% ipython --no-banner

In [1]: import numpy as np

In [2]: np.set_printoptions(precision=2, suppress=True, linewidth=160)

In [3]: def tidy(a):
   ...:     return np.round(a, 2) + 0
   ...: 

In [4]: J = np.loadtxt("w.csv", delimiter=",")

In [5]: J
Out[5]: 
array([[13.,  3.,  3., -6.,  6.,  9., -6., -3., -3.,  9.],
       [ 3.,  5.,  1., -2.,  2.,  3., -2., -1., -1.,  3.],
       [ 3.,  1.,  5., -2.,  2.,  3., -2., -1., -1.,  3.],
       [-6., -2., -2.,  8., -4., -6.,  4.,  2.,  2., -6.],
       [ 6.,  2.,  2., -4.,  8.,  6., -4., -2., -2.,  6.],
       [ 9.,  3.,  3., -6.,  6., 13., -6., -3., -3.,  9.],
       [-6., -2., -2.,  4., -4., -6.,  8.,  2.,  2., -6.],
       [-3., -1., -1.,  2., -2., -3.,  2.,  5.,  1., -3.],
       [-3., -1., -1.,  2., -2., -3.,  2.,  1.,  5., -3.],
       [ 9.,  3.,  3., -6.,  6.,  9., -6., -3., -3., 13.]])

In [6]: A2 = np.linalg.inv(J)

In [7]: tidy(J @ A2)
Out[7]: 
array([[1., 0., 0., 0., 0., 0., 0., 0., 0., 0.],
       [0., 1., 0., 0., 0., 0., 0., 0., 0., 0.],
       [0., 0., 1., 0., 0., 0., 0., 0., 0., 0.],
       [0., 0., 0., 1., 0., 0., 0., 0., 0., 0.],
       [0., 0., 0., 0., 1., 0., 0., 0., 0., 0.],
       [0., 0., 0., 0., 0., 1., 0., 0., 0., 0.],
       [0., 0., 0., 0., 0., 0., 1., 0., 0., 0.],
       [0., 0., 0., 0., 0., 0., 0., 1., 0., 0.],
       [0., 0., 0., 0., 0., 0., 0., 0., 1., 0.],
       [0., 0., 0., 0., 0., 0., 0., 0., 0., 1.]])

In [8]: np.allclose(A2, J.T)
Out[8]: False

In [9]: tidy(np.linalg.slogdet(J)[0])
Out[9]: np.float64(1.0)

In [10]: tidy(np.linalg.det(J) * np.linalg.det(A2))
Out[10]: np.float64(1.0)

In [11]: tidy(A2)
Out[11]: 
array([[ 0.2 , -0.02, -0.02,  0.03, -0.03, -0.05,  0.03,  0.02,  0.02, -0.05],
       [-0.02,  0.24, -0.01,  0.01, -0.01, -0.02,  0.01,  0.01,  0.01, -0.02],
       [-0.02, -0.01,  0.24,  0.01, -0.01, -0.02,  0.01,  0.01,  0.01, -0.02],
       [ 0.03,  0.01,  0.01,  0.23,  0.02,  0.03, -0.02, -0.01, -0.01,  0.03],
       [-0.03, -0.01, -0.01,  0.02,  0.23, -0.03,  0.02,  0.01,  0.01, -0.03],
       [-0.05, -0.02, -0.02,  0.03, -0.03,  0.2 ,  0.03,  0.02,  0.02, -0.05],
       [ 0.03,  0.01,  0.01, -0.02,  0.02,  0.03,  0.23, -0.01, -0.01,  0.03],
       [ 0.02,  0.01,  0.01, -0.01,  0.01,  0.02, -0.01,  0.24, -0.01,  0.02],
       [ 0.02,  0.01,  0.01, -0.01,  0.01,  0.02, -0.01, -0.01,  0.24,  0.02],
       [-0.05, -0.02, -0.02,  0.03, -0.03, -0.05,  0.03,  0.02,  0.02,  0.2 ]])

In [12]: (np.abs(A2) > 1e-9).astype(int)
Out[12]: 
array([[1, 1, 1, 1, 1, 1, 1, 1, 1, 1],
       [1, 1, 1, 1, 1, 1, 1, 1, 1, 1],
       [1, 1, 1, 1, 1, 1, 1, 1, 1, 1],
       [1, 1, 1, 1, 1, 1, 1, 1, 1, 1],
       [1, 1, 1, 1, 1, 1, 1, 1, 1, 1],
       [1, 1, 1, 1, 1, 1, 1, 1, 1, 1],
       [1, 1, 1, 1, 1, 1, 1, 1, 1, 1],
       [1, 1, 1, 1, 1, 1, 1, 1, 1, 1],
       [1, 1, 1, 1, 1, 1, 1, 1, 1, 1],
       [1, 1, 1, 1, 1, 1, 1, 1, 1, 1]])
